% python3 -q
>>> import numpy as np
>>> np.set_printoptions(precision=1, suppress=True, linewidth=100)
>>> rnd = lambda a: np.round(a, 1) + 0
>>> data = np.load("data.npy")
>>> data
array([[-1, -3,  1],
       [ 0,  0,  0],
       [ 0, -1,  1],
       [ 0,  0,  0],
       [ 3,  2,  0],
       [ 0,  0,  0],
       [ 0,  0,  0],
       [ 0,  0,  0],
       [ 3,  2,  0],
       [ 2, -2,  2],
       [ 0, -1,  1],
       [ 3,  2,  0],
       [ 0, -1,  1],
       [ 3,  2,  0],
       [ 3,  2,  0],
       [ 3,  2,  0],
       [ 2, -1,  1],
       [ 0, -1,  1],
       [ 0,  0,  0],
       [ 0, -1,  1],
       [ 0, -1,  1]])
>>> gram = np.cov(data, rowvar=False)
>>> gram.shape
(3, 3)
>>> rnd(gram)
array([[ 2.1,  1.6, -0.2],
       [ 1.6,  2.2, -0.7],
       [-0.2, -0.7,  0.4]])
>>> np.argsort(-data.std(axis=0).round(6), kind="stable")
array([1, 0, 2])
>>> rnd(np.polyfit(data[:, 1], data[:, 0], 1))
array([0.8, 1. ])
>>> x0 = np.array([-1, 1, 0])
>>> y = data @ x0
>>> beta, lr = np.zeros(3), 1 / np.linalg.norm(data, 2) ** 2
>>> for i in range(60):
...     beta -= lr * data.T @ (data @ beta - y)
...     if i % 10 == 0: print(i, round(np.linalg.norm(data @ beta - y), 1))
... 
0 4.1
10 0.7
20 0.6
30 0.6
40 0.5
50 0.5
>>> rnd(beta)
array([-0.8,  0.7, -0.4])
>>> Xc = data - data.mean(axis=0)
>>> vecs = np.linalg.svd(Xc)[2][:2]
>>> B = Xc - Xc @ vecs.T @ vecs
>>> rnd((Xc @ vecs.T).std(axis=0))
array([1.9, 0.8])
>>> rnd(B.std(axis=0))
array([0.1, 0.1, 0.2])
>>> print(rnd(np.linalg.norm(B) / np.linalg.norm(Xc)))
0.1
>>> rnd(np.diag(vecs.T @ vecs))
array([0.9, 0.8, 0.3])
>>> D = np.linalg.norm(data[:, None] - data[None], axis=-1)
>>> print(np.linalg.matrix_rank(D ** 2))
5
>>> np.unravel_index(D.round(6).argmax(), D.shape)
(np.int64(0), np.int64(4))
>>> rnd(np.linalg.norm(data, axis=1))
array([3.3, 0. , 1.4, 0. , 3.6, 0. , 0. , 0. , 3.6, 3.5, 1.4, 3.6, 1.4, 3.6, 3.6, 3.6, 2.4, 1.4,
       0. , 1.4, 1.4])
>>> print(D.mean(axis=1).argmax())
0
>>> B = np.c_[data[:, :1] @ np.array([[0]]), np.array([0, -1, -2, 1, 1, -2, 0, -1, 0, -2, 1, 0, -1, 0, 0, 1, 1, 1, 1, 2, -2])]
>>> B
array([[ 0,  0],
       [ 0, -1],
       [ 0, -2],
       [ 0,  1],
       [ 0,  1],
       [ 0, -2],
       [ 0,  0],
       [ 0, -1],
       [ 0,  0],
       [ 0, -2],
       [ 0,  1],
       [ 0,  0],
       [ 0, -1],
       [ 0,  0],
       [ 0,  0],
       [ 0,  1],
       [ 0,  1],
       [ 0,  1],
       [ 0,  1],
       [ 0,  2],
       [ 0, -2]])
>>> np.linalg.matrix_rank(np.c_[data, B])
np.int64(4)
>>> rnd(np.linalg.norm(B - data @ np.linalg.lstsq(data, B)[0], axis=0))
array([0. , 5.3])
>>> rnd(np.linalg.lstsq(data, B[:, 0])[0])
array([0., 0., 0.])
>>> q, _ = np.linalg.qr(np.array([[1.3, -0.4, -1.4, 1.6],
...     [-0.1, -0.2, 1.4, -1.1],
...     [-0.1, -1.3, 0.1, 1.6],
...     [0.3, -0.4, 0.8, -1.2]]))
>>> ev = np.array([1, 1, 3, 1])
>>> J = q @ np.diag(ev) @ q.T
>>> print(rnd(J))
[[ 1.  -0.2  0.1 -0.1]
 [-0.2  2.1 -0.4  0.9]
 [ 0.1 -0.4  1.1 -0.3]
 [-0.1  0.9 -0.3  1.7]]
>>> print(np.einsum("ii->", J))
6.0
>>> rnd(np.linalg.eigvals(J))
array([1., 3., 1., 1.])
>>> print(rnd(np.einsum("ij,ji->", J, J)))
12.0
>>> rnd(np.linalg.det(J[::-1]))
np.float64(3.0)
